$ python3 -q
>>> import numpy as np
>>> np.set_printoptions(suppress=True, linewidth=120)
>>> f = np.array([-2, 5, -2, 0, 3]) + 0.5
>>> m1 = np.outer(f, f) / (f @ f)
>>> m1.round(2)
array([[ 0.05, -0.17,  0.05, -0.02, -0.11],
       [-0.17,  0.64, -0.17,  0.06,  0.41],
       [ 0.05, -0.17,  0.05, -0.02, -0.11],
       [-0.02,  0.06, -0.02,  0.01,  0.04],
       [-0.11,  0.41, -0.11,  0.04,  0.26]])
>>> # a projection of rank 1
>>> evals, vecs = np.linalg.eigh(m1)
>>> evals.round(2) + 0
array([0., 0., 0., 0., 1.])
>>> np.abs(vecs[:, -1]).round(6).argmax()
np.int64(1)
>>> np.round(np.linalg.svd(m1, compute_uv=False), 2) + 0
array([1., 0., 0., 0., 0.])
>>> np.round(vecs @ np.diag(evals) @ vecs.T, 2)
array([[ 0.05, -0.17,  0.05, -0.02, -0.11],
       [-0.17,  0.64, -0.17,  0.06,  0.41],
       [ 0.05, -0.17,  0.05, -0.02, -0.11],
       [-0.02,  0.06, -0.02,  0.01,  0.04],
       [-0.11,  0.41, -0.11,  0.04,  0.26]])
>>> np.round(np.abs(vecs[:, -1]), 2)
array([0.22, 0.8 , 0.22, 0.07, 0.51])
>>> np.round(np.linalg.eigvalsh(m1 + 4 * np.eye(5)), 2)
array([4., 4., 4., 4., 5.])
>>> np.allclose(m1 @ m1.T, m1.T @ m1)
True
>>> round(np.linalg.det(m1), 2)
np.float64(0.0)
>>> round(np.abs(np.linalg.eigvals(m1)).max(), 2)
np.float64(1.0)
>>> np.round(np.linalg.matrix_power(m1, 2), 2)
array([[ 0.05, -0.17,  0.05, -0.02, -0.11],
       [-0.17,  0.64, -0.17,  0.06,  0.41],
       [ 0.05, -0.17,  0.05, -0.02, -0.11],
       [-0.02,  0.06, -0.02,  0.01,  0.04],
       [-0.11,  0.41, -0.11,  0.04,  0.26]])
>>> m1.inv()
Traceback (most recent call last):
  File "<python-input-17>", line 1, in <module>
    m1.inv()
    ^^^^^^
AttributeError: 'numpy.ndarray' object has no attribute 'inv'
>>> np.allclose(m1, m1.T)
True
>>> assert m1 == m1.T
Traceback (most recent call last):
  File "<python-input-19>", line 1, in <module>
    assert m1 == m1.T
           ^^^^^^^^^^
ValueError: The truth value of an array with more than one element is ambiguous. Use a.any() or a.all()
>>> rank = np.linalg.matrix_rank(m1)
>>> rank
np.int64(1)
>>> N = np.linalg.svd(m1)[2][rank:].T
>>> [int(np.linalg.matrix_rank(np.delete(m1, i, axis=0))) for i in range(5)]
[1, 1, 1, 1, 1]
>>> np.allclose(m1 @ N, 0)
True
>>> np.round(m1 @ N, 2) + 0
array([[0., 0., 0., 0.],
       [0., 0., 0., 0.],
       [0., 0., 0., 0.],
       [0., 0., 0., 0.],
       [0., 0., 0., 0.]])
>>> [int(np.linalg.matrix_rank(m1[:i])) for i in range(1, len(m1) + 1)]
[1, 1, 1, 1, 1]
>>> blk = np.stack([m1, -1 * m1, m1[::-1]])
>>> np.round(blk.sum(axis=0), 2)
array([[-0.11,  0.41, -0.11,  0.04,  0.26],
       [-0.02,  0.06, -0.02,  0.01,  0.04],
       [ 0.05, -0.17,  0.05, -0.02, -0.11],
       [-0.17,  0.64, -0.17,  0.06,  0.41],
       [ 0.05, -0.17,  0.05, -0.02, -0.11]])
>>> np.round(np.einsum("bij,cij->bc", blk, blk), 2)
array([[ 1.  , -1.  , -0.06],
       [-1.  ,  1.  ,  0.06],
       [-0.06,  0.06,  1.  ]])
>>> blk.shape
(3, 5, 5)
>>> (blk @ m1.T).shape
(3, 5, 5)
>>> arr = np.loadtxt("mat.csv", delimiter=",")
>>> arr
array([[0.5 , 0.  , 0.5 , 0.  , 0.  , 0.  , 0.  ],
       [0.  , 0.5 , 0.25, 0.25, 0.  , 0.  , 0.  ],
       [0.5 , 0.  , 0.5 , 0.  , 0.  , 0.  , 0.  ],
       [0.  , 0.  , 0.33, 0.67, 0.  , 0.  , 0.  ],
       [0.  , 0.25, 0.25, 0.25, 0.25, 0.  , 0.  ],
       [0.  , 0.  , 0.25, 0.25, 0.25, 0.25, 0.  ],
       [0.25, 0.  , 0.  , 0.  , 0.25, 0.25, 0.25]])
>>> np.linalg.cond(arr) > 100
np.True_
>>> [round(float(x), 2) for x in np.linalg.svd(arr, compute_uv=False)[:3]]
[1.2, 0.81, 0.53]
>>> np.round(np.linalg.norm(arr, 2) / np.linalg.norm(arr), 2)
np.float64(0.73)
>>> C2 = arr.T @ arr
>>> (arr @ arr.T).shape
(7, 7)
>>> np.allclose(C2, C2.T)
True
>>> np.linalg.matrix_rank(C2)
np.int64(6)
>>> round(np.trace(C2), 2), round(float((arr ** 2).sum()), 2)
(np.float64(2.68), 2.68)
>>> C2.round(2)
array([[0.56, 0.  , 0.5 , 0.  , 0.06, 0.06, 0.06],
       [0.  , 0.31, 0.19, 0.19, 0.06, 0.  , 0.  ],
       [0.5 , 0.19, 0.8 , 0.41, 0.12, 0.06, 0.  ],
       [0.  , 0.19, 0.41, 0.64, 0.12, 0.06, 0.  ],
       [0.06, 0.06, 0.12, 0.12, 0.19, 0.12, 0.06],
       [0.06, 0.  , 0.06, 0.06, 0.12, 0.12, 0.06],
       [0.06, 0.  , 0.  , 0.  , 0.06, 0.06, 0.06]])
>>> np.round(np.diag(C2), 2)
array([0.56, 0.31, 0.8 , 0.64, 0.19, 0.12, 0.06])
>>> W0, _ = np.linalg.qr(np.array([[-0.8, 1.7, 1.1], [-1.1, -0.4, -0.1], [0.3, 1.4, -1.8]]))
>>> W0.round(2)
array([[-0.57,  0.68, -0.46],
       [-0.79, -0.31,  0.53],
       [ 0.22,  0.67,  0.71]])
>>> # orthonormal columns
>>> O, vecs = np.linalg.qr(W0[:, :1])[0], np.linalg.qr(W0[:, 1:])[0]
>>> sv = np.linalg.svd(O.T @ vecs, compute_uv=False)
>>> np.degrees(np.arccos(sv.clip(0, 1)))
array([90.])
>>> sv.round(2) + 0
array([0.])
>>> X = np.array([[-0.7, 0.4, -0.8, -0.4],
...     [-1.6, 1.2, 1.1, 0.1],
...     [-1.7, -1.1, 0.51, 0.29],
...     [0.6, -0.4, -1.3, -0.5],
...     [-1.7, -1.1, 0.5, 0.3]])
>>> P = X @ np.linalg.solve(X.T @ X, X.T)
>>> np.round(np.linalg.eigvalsh(P), 2) + 0
array([0., 1., 1., 1., 1.])
>>> np.round(np.diag(P), 2)
array([1.  , 1.  , 0.51, 0.99, 0.5 ])
>>> O, _ = np.linalg.qr(np.array([[-0.1, 1.1, -0.8], [0.8, 0.2, -0.9], [-0.2, -0.2, -0.3]]))
>>> K = O[:, :3]
>>> K.round(2)
array([[-0.12, -0.98,  0.13],
       [ 0.96, -0.08,  0.26],
       [-0.24,  0.15,  0.96]])
>>> # orthonormal columns
>>> vec = np.array([0, -2, -1])
>>> np.round(np.abs(np.linalg.eigvals(K)), 2)
array([1., 1., 1.])
>>> [p for p in range(1, 25) if np.allclose(np.linalg.matrix_power(K, p), np.eye(3))]
[]
>>> np.round(np.linalg.inv(K), 2)
array([[-0.12,  0.96, -0.24],
       [-0.98, -0.08,  0.15],
       [ 0.13,  0.26,  0.96]])
>>> round(float(np.linalg.norm(vec)), 2), round(float(np.linalg.norm(K @ vec)), 2)
(2.24, 2.24)
>>> round(float(K[:, 2] @ K[:, 0]), 2)
0.0
>>> np.round(np.linalg.norm(K, axis=0), 2)
array([1., 1., 1.])
>>> np.round(np.linalg.svd(K, compute_uv=False), 2)
array([1., 1., 1.])
>>> f = np.array([2, 1, 0])
>>> other = K + np.outer(f, np.eye(3)[2])
>>> other.round(2)
array([[-0.12, -0.98,  2.13],
       [ 0.96, -0.08,  1.26],
       [-0.24,  0.15,  0.96]])
>>> np.linalg.matrix_rank(np.linalg.inv(other) - np.linalg.inv(K), tol=1e-8)
np.int64(1)
>>> np.linalg.matrix_rank(other - K)
np.int64(1)
>>> mat = np.loadtxt("block5.csv", delimiter=",")
>>> mat
array([[-2.19,  4.5 ,  0.01],
       [-4.26, -1.31,  2.26],
       [ 2.14, -1.25, -4.34],
       [ 2.5 ,  1.89, -3.9 ],
       [-3.68,  3.32, -0.67],
       [ 4.86, -0.78,  0.86],
       [ 2.49, -4.16,  1.23],
       [-1.98,  3.44,  3.04],
       [-0.42, -3.73,  3.3 ],
       [-2.66, -4.22, -0.42],
       [ 2.96,  1.85,  3.58],
       [ 4.29,  2.06,  1.54],
       [ 3.57,  3.48,  0.41],
       [ 1.57, -1.45, -4.52],
       [-2.63,  1.78,  3.86],
       [-4.58,  1.92, -0.58],
       [ 3.14, -2.8 ,  2.7 ],
       [-4.4 ,  0.55,  2.31],
       [ 1.88, -2.65,  3.8 ],
       [-2.31, -0.49,  4.41],
       [ 4.  ,  2.53, -1.63],
       [-3.37, -2.94,  2.24],
       [ 1.86, -0.08,  4.64],
       [-3.93, -1.58,  2.65],
       [ 2.67, -0.39, -4.21],
       [ 2.94, -1.56,  3.73],
       [-4.56, -0.26,  2.05]])
>>> O, vecs = np.linalg.qr(mat[:, :2])[0], np.linalg.qr(mat[:, 2:])[0]
>>> sv = np.linalg.svd(O.T @ vecs, compute_uv=False)
>>> sv.round(2)
array([0.25])
>>> (sv > 0.9).sum()
np.int64(0)
>>> np.round(np.linalg.norm(O @ O.T - vecs @ vecs.T, 2), 2)
np.float64(1.0)
>>> cen = mat - mat.mean(axis=0)
>>> vecs = np.linalg.svd(cen)[2][:1]
>>> other = cen - cen @ vecs.T @ vecs
>>> np.linalg.norm(other, axis=1).round(6).argmax()
np.int64(0)
>>> round(np.linalg.norm(other) / np.linalg.norm(cen), 2)
np.float64(0.73)
>>> np.round(np.diag(vecs.T @ vecs), 2) + 0
array([0.79, 0.  , 0.21])
>>> J = np.loadtxt("a.csv", delimiter=",")
>>> J
array([[ 14.17, -12.62,   6.32],
       [ 17.27,  -5.68,  -8.34],
       [ 15.44,  11.7 ,   4.99],
       [ -5.31,   4.21, -18.82],
       [ -5.28,  19.1 ,  -2.69],
       [ -4.9 ,  10.46,  16.33],
       [ 10.29, -15.05,  -8.23],
       [ 19.6 ,   2.39,   3.21],
       [-15.93,  12.  ,   1.48],
       [ -5.64, -19.16,  -0.98],
       [  1.12,  18.56,  -7.37],
       [-19.67,  -2.2 ,   2.9 ],
       [  7.83,  18.2 ,  -2.75],
       [  6.69,  17.72,  -6.41],
       [-12.04,  -1.46,  15.9 ],
       [-13.36, -14.77,   1.81],
       [ 14.57,  -2.96,  13.37],
       [ 14.64, -12.48,   5.48],
       [ -2.91,   5.32, -19.06],
       [-18.55,   7.46,   0.4 ],
       [  1.34,   0.1 , -19.95],
       [  6.78, -17.62,   6.6 ],
       [-15.13,   9.82,  -8.64],
       [-11.72, -16.13,   1.55],
       [  0.34, -19.93,  -1.62],
       [-12.2 ,  -7.46,  13.98],
       [ 12.74,   1.64,  15.33],
       [  6.25, -18.52,  -4.26],
       [ 17.37,   5.43,  -8.28],
       [-10.04,   9.79,  14.26],
       [  8.67, -12.24, -13.23],
       [-11.83, -12.44, -10.26]])
>>> lab = J[:, 0] > np.median(J[:, 0])
>>> f = J[lab].mean(axis=0) - J[~lab].mean(axis=0)
>>> round(float((((J - J.mean(axis=0)) @ f > 0) == lab).mean()), 2)
0.97
>>> lab.astype(int)
array([1, 1, 1, 0, 0, 0, 1, 1, 0, 0, 1, 0, 1, 1, 0, 0, 1, 1, 0, 0, 1, 1, 0, 0, 0, 0, 1, 1, 1, 0, 1, 0])
